$ python3 -q
>>> import numpy as np
>>> import numpy.linalg as la
>>> np.set_printoptions(precision=2, suppress=True, linewidth=200)
>>> rd = lambda a: np.round(a, 2) + 0
>>> arr = np.array([[6, 9, 3], [0, 7, 9], [0, 0, 7]])
>>> arr
array([[6, 9, 3],
       [0, 7, 9],
       [0, 0, 7]])
>>> other = np.array([[4, -3], [3, 5], [2, -5]])
>>> np.einsum("ik,kj->ij", arr, other)
array([[ 57,  12],
       [ 39, -10],
       [ 14, -35]])
>>> other.T @ arr.T
array([[ 57,  39,  14],
       [ 12, -10, -35]])
>>> arr @ other
array([[ 57,  12],
       [ 39, -10],
       [ 14, -35]])
>>> np.einsum("ik,kj->ji", arr, other)
array([[ 57,  39,  14],
       [ 12, -10, -35]])
>>> np.einsum("ij,ij->i", arr, arr)
array([126, 130,  49])
>>> print(np.einsum("ij->j", arr))
[ 6 16 19]
>>> la.matrix_rank(np.vstack([arr, other.T]))
np.int64(3)
>>> other = la.inv(arr)
>>> rd(la.det(arr) * la.det(other))
np.float64(1.0)
>>> rd(arr @ other)
array([[1., 0., 0.],
       [0., 1., 0.],
       [0., 0., 1.]])
>>> print(rd(la.det(arr) * other))
[[ 49. -63.  60.]
 [  0.  42. -54.]
 [  0.   0.  42.]]
>>> q, vecs = la.qr(arr[:, :2])[0], la.qr(arr[:, 2:])[0]
>>> sigma = la.svd(q.T @ vecs, compute_uv=False)
>>> rd(la.norm(q @ q.T - vecs @ vecs.T, 2))
np.float64(1.0)
>>> rd(sigma)
array([0.8])
>>> arr @ arr
array([[ 36, 117, 120],
       [  0,  49, 126],
       [  0,   0,  49]])
>>> x0 = np.array([3, -2, 3])
>>> target = arr @ x0
>>> coef, lr = np.zeros(3), 1 / la.norm(arr, 2) ** 2
>>> for i in range(12):
...     coef -= lr * arr.T @ (arr @ coef - target)
...     if i % 2 == 0: print(i, round(la.norm(arr @ coef - target), 2))
... 
0 13.06
2 10.59
4 9.43
6 8.75
8 8.26
10 7.83
>>> rd(coef)
array([ 0.49, -0.31,  2.18])
>>> A = np.array([[-2, -1, 0, 0, 0, 0],
...     [-1, 2, 0, 0, 0, 0],
...     [-1, 3, 0, 0, 0, 0],
...     [0, 0, -2, -1, 0, 0],
...     [0, 0, -1, 2, 0, 0],
...     [0, 0, -1, 3, 0, 0],
...     [0, 0, 0, 0, -2, -1],
...     [0, 0, 0, 0, -1, 2],
...     [0, 0, 0, 0, -1, 3]])
>>> proj = A @ la.solve(A.T @ A, A.T)
>>> proj @ A[:, 0]
array([-2., -1., -1.,  0.,  0.,  0.,  0.,  0.,  0.])
>>> np.allclose(proj @ proj, proj)
True
>>> print(rd(np.diag(proj)))
[0.99 0.35 0.67 0.99 0.35 0.67 0.99 0.35 0.67]
>>> other = np.c_[A[:, :4] @ np.array([[0, 0, 1, 2], [0, 5, 2, 0], [4, 0, 3, 0], [4, 4, 2, 0]]), np.array([1, 2, -2, -4, 0, 2, 5, 0, 1])]
>>> other
array([[  0,  -5,  -4,  -4,   1],
       [  0,  10,   3,  -2,   2],
       [  0,  15,   5,  -2,  -2],
       [-12,  -4,  -8,   0,  -4],
       [  4,   8,   1,   0,   0],
       [  8,  12,   3,   0,   2],
       [  0,   0,   0,   0,   5],
       [  0,   0,   0,   0,   0],
       [  0,   0,   0,   0,   1]])
>>> rd(la.lstsq(A, other[:, 0])[0])
array([0., 0., 4., 4., 0., 0.])
>>> la.matrix_rank(other)
np.int64(5)
>>> rd(la.norm(la.qr(A)[0].T @ other, axis=0) ** 2 / ((other ** 2).sum(axis=0) + 1e-12))
array([1.  , 1.  , 1.  , 1.  , 0.84])
>>> other = np.array([[-1, -1, 1],
...     [-1, -3, -2],
...     [3, 1, 1],
...     [0, -3, -1],
...     [-3, 1, -3],
...     [3, 0, 3]])
>>> np.vstack([A, other.T]).shape
(12, 6)
>>> print(la.matrix_rank(np.vstack([A, other.T])))
6
>>> other = A / la.norm(A, axis=1, keepdims=True)
>>> G = other @ other.T
>>> rd(la.norm(other, axis=1))
array([1., 1., 1., 1., 1., 1., 1., 1., 1.])
>>> (np.abs(G) > 0.9).astype(int)
array([[1, 0, 0, 0, 0, 0, 0, 0, 0],
       [0, 1, 1, 0, 0, 0, 0, 0, 0],
       [0, 1, 1, 0, 0, 0, 0, 0, 0],
       [0, 0, 0, 1, 0, 0, 0, 0, 0],
       [0, 0, 0, 0, 1, 1, 0, 0, 0],
       [0, 0, 0, 0, 1, 1, 0, 0, 0],
       [0, 0, 0, 0, 0, 0, 1, 0, 0],
       [0, 0, 0, 0, 0, 0, 0, 1, 1],
       [0, 0, 0, 0, 0, 0, 0, 1, 1]])
>>> np.degrees(np.arccos(np.clip(G[3, 0], -1, 1)))
np.float64(90.0)
>>> rd(G)
array([[ 1.  ,  0.  , -0.14,  0.  ,  0.  ,  0.  ,  0.  ,  0.  ,  0.  ],
       [ 0.  ,  1.  ,  0.99,  0.  ,  0.  ,  0.  ,  0.  ,  0.  ,  0.  ],
       [-0.14,  0.99,  1.  ,  0.  ,  0.  ,  0.  ,  0.  ,  0.  ,  0.  ],
       [ 0.  ,  0.  ,  0.  ,  1.  ,  0.  , -0.14,  0.  ,  0.  ,  0.  ],
       [ 0.  ,  0.  ,  0.  ,  0.  ,  1.  ,  0.99,  0.  ,  0.  ,  0.  ],
       [ 0.  ,  0.  ,  0.  , -0.14,  0.99,  1.  ,  0.  ,  0.  ,  0.  ],
       [ 0.  ,  0.  ,  0.  ,  0.  ,  0.  ,  0.  ,  1.  ,  0.  , -0.14],
       [ 0.  ,  0.  ,  0.  ,  0.  ,  0.  ,  0.  ,  0.  ,  1.  ,  0.99],
       [ 0.  ,  0.  ,  0.  ,  0.  ,  0.  ,  0.  , -0.14,  0.99,  1.  ]])
>>> r0 = np.array([2, 2])
>>> np.cross(A[8, :3], A[6, :3])
array([0, 0, 0])
>>> np.correlate(A[8], A[6], "full")
array([ 0,  0,  0,  0,  1, -1, -6,  0,  0,  0,  0])
>>> np.polyval(r0, A[8])
array([2, 2, 2, 2, 0, 8])
>>> mat = np.load("mat.npy")
>>> mat
array([[ 0,  2, -3,  3],
       [ 2,  6, -2, -4],
       [-3, -2,  6, -4],
       [ 3, -4, -4,  6]])
>>> th = np.radians(135)
>>> R = np.eye(4)
>>> R[2, 2] = R[0, 0] = np.cos(th)
>>> R[2, 0], R[0, 2] = -np.sin(th), np.sin(th)
>>> rd(R)
array([[-0.71,  0.  ,  0.71,  0.  ],
       [ 0.  ,  1.  ,  0.  ,  0.  ],
       [-0.71,  0.  , -0.71,  0.  ],
       [ 0.  ,  0.  ,  0.  ,  1.  ]])
>>> other = mat @ R.T
>>> rd(np.abs(other - mat).max(axis=0))
array([9.36, 0.  , 8.12, 0.  ])
>>> rd(la.svd(mat, compute_uv=False)), rd(la.svd(other, compute_uv=False))
(array([11.68,  8.96,  2.71,  0.07]), array([11.68,  8.96,  2.71,  0.07]))
>>> other = np.array([[3, 0, -2, -3, 2],
...     [3, -3, 0, 0, 3],
...     [-2, 2, 3, -1, 1],
...     [2, -2, -2, -3, -2],
...     [0, 1, -2, 0, -3]])
>>> Z = np.array([[4]])
>>> E = np.block([[other, np.zeros((5, 1))], [np.zeros((1, 5)), Z]])
>>> E
array([[ 3.,  0., -2., -3.,  2.,  0.],
       [ 3., -3.,  0.,  0.,  3.,  0.],
       [-2.,  2.,  3., -1.,  1.,  0.],
       [ 2., -2., -2., -3., -2.,  0.],
       [ 0.,  1., -2.,  0., -3.,  0.],
       [ 0.,  0.,  0.,  0.,  0.,  4.]])
>>> x0 = np.array([1, 0, 1, 2, 0, 1])
>>> h = np.maximum(E @ x0, 0)
>>> rd(np.tanh(E @ x0))
array([-1.  ,  1.  , -0.76, -1.  , -0.96,  1.  ])
>>> h
array([0., 3., 0., 0., 0., 4.])
>>> np.maximum(E @ x0, 0) - np.maximum(-E @ x0, 0)
array([-5.,  3., -1., -6., -2.,  4.])
>>> E * (h > 1e-9)[:, None]
array([[ 0.,  0., -0., -0.,  0.,  0.],
       [ 3., -3.,  0.,  0.,  3.,  0.],
       [-0.,  0.,  0., -0.,  0.,  0.],
       [ 0., -0., -0., -0., -0.,  0.],
       [ 0.,  0., -0.,  0., -0.,  0.],
       [ 0.,  0.,  0.,  0.,  0.,  4.]])
